% python3 -q
>>> import numpy as np
>>> from numpy import linalg as LA
>>> np.set_printoptions(precision=1, suppress=True, linewidth=140)
>>> F = np.load("block11.npy")
>>> F
array([[ 89, -81,  15,  -3],
       [-81,  75, -12,  -1],
       [ 15, -12,  54,  21],
       [ -3,  -1,  21,  25]])
>>> left, sig, Vt = LA.svd(F)
>>> np.argmax(sig[:-1] / (sig[1:] + 1e-6)) + 1
np.int64(3)
>>> sig.round(1) + 0
array([166.6,  62.5,  14. ,   0. ])
>>> M2 = left[:, :3] @ np.diag(sig[:3]) @ Vt[:3]
>>> LA.matrix_rank(F, rtol=0.05)
np.int64(3)
>>> LA.matrix_rank(M2)
np.int64(3)
>>> np.argsort(-LA.norm(F, axis=0).round(6), kind="stable")[:3]
array([0, 1, 2])
>>> w1 = np.array([[2, 2], [0, 3], [0, 1], [1, 0]])
>>> b = np.array([-1, 2])
>>> act = np.maximum(F @ w1 + b, 0)
>>> (act > 0).astype(int)
array([[1, 0],
       [0, 1],
       [1, 1],
       [1, 1]])
>>> basis = np.array([[-1, 3], [3, -2]])
>>> w1 @ basis
array([[ 4,  2],
       [ 9, -6],
       [ 3, -2],
       [-1,  3]])
>>> E = np.load("layer19.npy")
>>> E
array([[ 2., -3.,  0.],
       [-3.,  7., -3.],
       [ 0., -3.,  7.]])
>>> # equal to its transpose
>>> round(LA.det(E), 1)
np.float64(17.0)
>>> np.round(np.abs(LA.eigvals(E)).max(), 1)
np.float64(10.6)
>>> np.sort(np.abs(LA.eigvals(E)))
array([ 0.3,  5.1, 10.6])
>>> np.allclose(E, E.T)
True
>>> np.trace(E)
np.float64(16.0)
>>> basis = np.array([[1, 3, 1], [4, 1, 2]])
>>> data = np.repeat(basis, 10 // 2, axis=0)
>>> rng = np.random.default_rng(9639)
>>> data = data + 0.1 * rng.normal(size=data.shape)
>>> data
array([[0.9, 2.9, 1.1],
       [1.2, 3.1, 0.9],
       [1. , 3. , 1. ],
       [1.1, 2.9, 1. ],
       [1. , 3.2, 1. ],
       [4. , 0.9, 2.2],
       [4.1, 0.9, 1.9],
       [4.2, 0.9, 2.1],
       [4. , 0.8, 2. ],
       [3.9, 1.1, 1.9]])
>>> x = np.array([1, 1, -6])
>>> rhs = data @ x
>>> LA.lstsq(data, rhs)[0]
array([ 1.,  1., -6.])
>>> rhs
array([-2.8, -1.3, -1.8, -1.8, -1.9, -8.1, -6.4, -7.3, -7.3, -6.5])
>>> rhs = rhs + 0.3 * rng.normal(size=10)
>>> rhs
array([-2.6, -1.2, -1.5, -1.7, -2. , -8.2, -6.5, -7.4, -7.4, -6.5])
>>> b, *_ = LA.lstsq(data, rhs)
>>> [round(float(LA.norm(LA.solve(data.T @ data + lam * np.eye(3), data.T @ rhs))), 2) for lam in (0, 1, 10, 100)]
[5.95, 1.68, 1.44, 0.81]
>>> b
array([ 0.9,  1. , -5.8])
>>> b.round()
array([ 1.,  1., -6.])
>>> left, sig, Vt = LA.svd(data)
>>> np.argmax(sig[:-1] / (sig[1:] + 1e-6)) + 1
np.int64(2)
>>> M2 = left[:, :2] @ np.diag(sig[:2]) @ Vt[:2]
>>> np.round(LA.norm(data - M2) / LA.norm(data), 1)
np.float64(0.0)
>>> [round(float(x), 1) for x in LA.svd(data, compute_uv=False)[:3]]
[11.5, 5.5, 0.3]
>>> np.round(LA.norm(data, 2) / LA.norm(data), 1)
np.float64(0.9)
>>> round(np.log10(LA.cond(data)))
2
>>> np.argsort(-LA.norm(data, axis=0).round(6), kind="stable")[:3]
array([0, 1, 2])
>>> M = np.load("w.npy")
>>> M
array([[1, 2, 0, 0, 0, 0],
       [2, 1, 0, 0, 0, 0],
       [2, 2, 0, 0, 0, 0],
       [0, 0, 1, 2, 0, 0],
       [0, 0, 2, 1, 0, 0],
       [0, 0, 2, 2, 0, 0],
       [0, 0, 0, 0, 1, 2],
       [0, 0, 0, 0, 2, 1],
       [0, 0, 0, 0, 2, 2]])
>>> cov = M.T @ M
>>> np.allclose(cov, cov.T)
True
>>> LA.eigvalsh(cov)[::-1]
array([17., 17., 17.,  1.,  1.,  1.])
>>> np.trace(cov), (M ** 2).sum()
(np.int64(54), np.int64(54))
>>> np.diag(cov)
array([9, 9, 9, 9, 9, 9])
>>> cov
array([[9, 8, 0, 0, 0, 0],
       [8, 9, 0, 0, 0, 0],
       [0, 0, 9, 8, 0, 0],
       [0, 0, 8, 9, 0, 0],
       [0, 0, 0, 0, 9, 8],
       [0, 0, 0, 0, 8, 9]])
>>> LA.matrix_rank(cov)
np.int64(6)
>>> (M @ M.T).shape
(9, 9)
>>> f = np.array([-1, 1, 1])
>>> K = f[np.abs(np.subtract.outer(np.arange(3), np.arange(3)))]
>>> K
array([[-1,  1,  1],
       [ 1, -1,  1],
       [ 1,  1, -1]])
>>> # equal to its transpose
>>> LA.svd(K, compute_uv=False)
array([2., 2., 1.])
>>> np.unravel_index(np.abs(K).argmax(), K.shape)
(np.int64(0), np.int64(0))
>>> K.sum(axis=1)
array([1, 1, 1])
>>> np.abs(K).max()
np.int64(1)
>>> q, vecs = LA.qr(K[:, :1])[0], LA.qr(K[:, 1:])[0]
>>> sig = LA.svd(q.T @ vecs, compute_uv=False)
>>> round(LA.norm(q @ q.T - vecs @ vecs.T, 2), 1)
np.float64(1.0)
>>> def softmax(z):
...     e = np.exp(z - z.max(axis=-1, keepdims=True))
...     return e / e.sum(axis=-1, keepdims=True)
... 
>>> softmax(K[0] + 3)
array([0.1, 0.5, 0.5])
>>> scores = K @ K.T / np.sqrt(3)
>>> softmax(scores)[0] @ K
array([-0.7,  0.8,  0.8])
>>> softmax(scores)
array([[0.8, 0.1, 0.1],
       [0.1, 0.8, 0.1],
       [0.1, 0.1, 0.8]])
>>> softmax(scores + np.triu(np.full(scores.shape, -np.inf), 1))
array([[1. , 0. , 0. ],
       [0.1, 0.9, 0. ],
       [0.1, 0.1, 0.8]])
>>> M2 = np.array([[0, 2], [-1, -2], [-2, 1]])
>>> np.einsum("ik,kj->ij", K, M2)
array([[-3, -3],
       [-1,  5],
       [ 1, -1]])
>>> K @ M2
array([[-3, -3],
       [-1,  5],
       [ 1, -1]])
>>> np.einsum("ik,kj->ji", K, M2)
array([[-3, -1,  1],
       [-3,  5, -1]])
>>> M2.T @ K.T
array([[-3, -1,  1],
       [-3,  5, -1]])
>>> np.einsum("ij,ij->i", K, K)
array([3, 3, 3])
>>> W0 = np.load("arr.npy")
>>> W0
array([[ 2.2,  2. , -0.1],
       [ 1.1,  2.7,  0.8],
       [-1.7,  1.9,  1.5],
       [-2.5,  0. ,  1.6],
       [ 1.2, -1.8,  2.1],
       [-2. , -0.6, -2.1],
       [ 1.8, -1.1, -2.1],
       [ 0.7, -2.8,  0.9],
       [ 1.6, -1.6, -1.9],
       [ 0.5,  2.2, -1.9],
       [ 3. , -0.5,  0.1],
       [-1.2,  2.5,  1.2],
       [ 0.9,  1.4, -2.5],
       [ 2.9,  0.3, -0.6],
       [ 2. ,  0.3, -2.2],
       [-0.9,  0.3,  2.8]])
>>> x = np.array([5, -8, -1])
>>> (W0 @ x).argmax()
np.int64(7)
>>> np.sign((W0 @ x).round(6))
array([-1., -1., -1., -1.,  1., -1.,  1.,  1.,  1., -1.,  1., -1., -1.,  1.,  1., -1.])
>>> feats = np.array([[-4, 0, 0, 0], [0, -5, 0, 0], [-3, -3, -6, 0], [4, -2, 6, -3]])
>>> # triangular
>>> evals, vecs = LA.eigh(K)
>>> x = np.array([-5, 5, -2])
>>> LA.eigvalsh(K[1:, 1:])
array([-2.,  0.])
>>> x @ K @ x
np.int64(-104)
>>> round(x @ K @ x / (x @ x), 1), np.round(evals[0], 1), evals[-1]
(np.float64(-1.9), np.float64(-2.0), np.float64(1.0))
>>> (np.sign(vecs[:, -1].round(6)) == np.sign(vecs[0, -1].round(6))).astype(int)
array([1, 1, 1])
>>> vecs * np.maximum(evals, 0) @ vecs.T
array([[0.3, 0.3, 0.3],
       [0.3, 0.3, 0.3],
       [0.3, 0.3, 0.3]])
>>> P = np.triu(np.array([[2, -1, 3, -3], [-3, 0, 3, -2], [1, 3, -1, 1], [1, -1, -3, 1]]), 1) + np.eye(4)
>>> M2 = P @ feats @ LA.inv(P)
>>> np.trace(M2), np.trace(feats)
(np.float64(-18.0), np.int64(-18))
>>> LA.matrix_rank(M2)
np.int64(4)
>>> np.prod(np.diag(feats)), round(LA.det(feats), 1)
(np.int64(360), np.float64(360.0))
>>> feats @ feats
array([[ 16,   0,   0,   0],
       [  0,  25,   0,   0],
       [ 30,  33,  36,   0],
       [-46,  -2, -54,   9]])
>>> [int(LA.matrix_rank(LA.matrix_power(feats, p))) for p in range(1, 5)]
[4, 4, 4, 4]
>>> np.sort(LA.eigvals(feats))
array([-6., -5., -4., -3.])
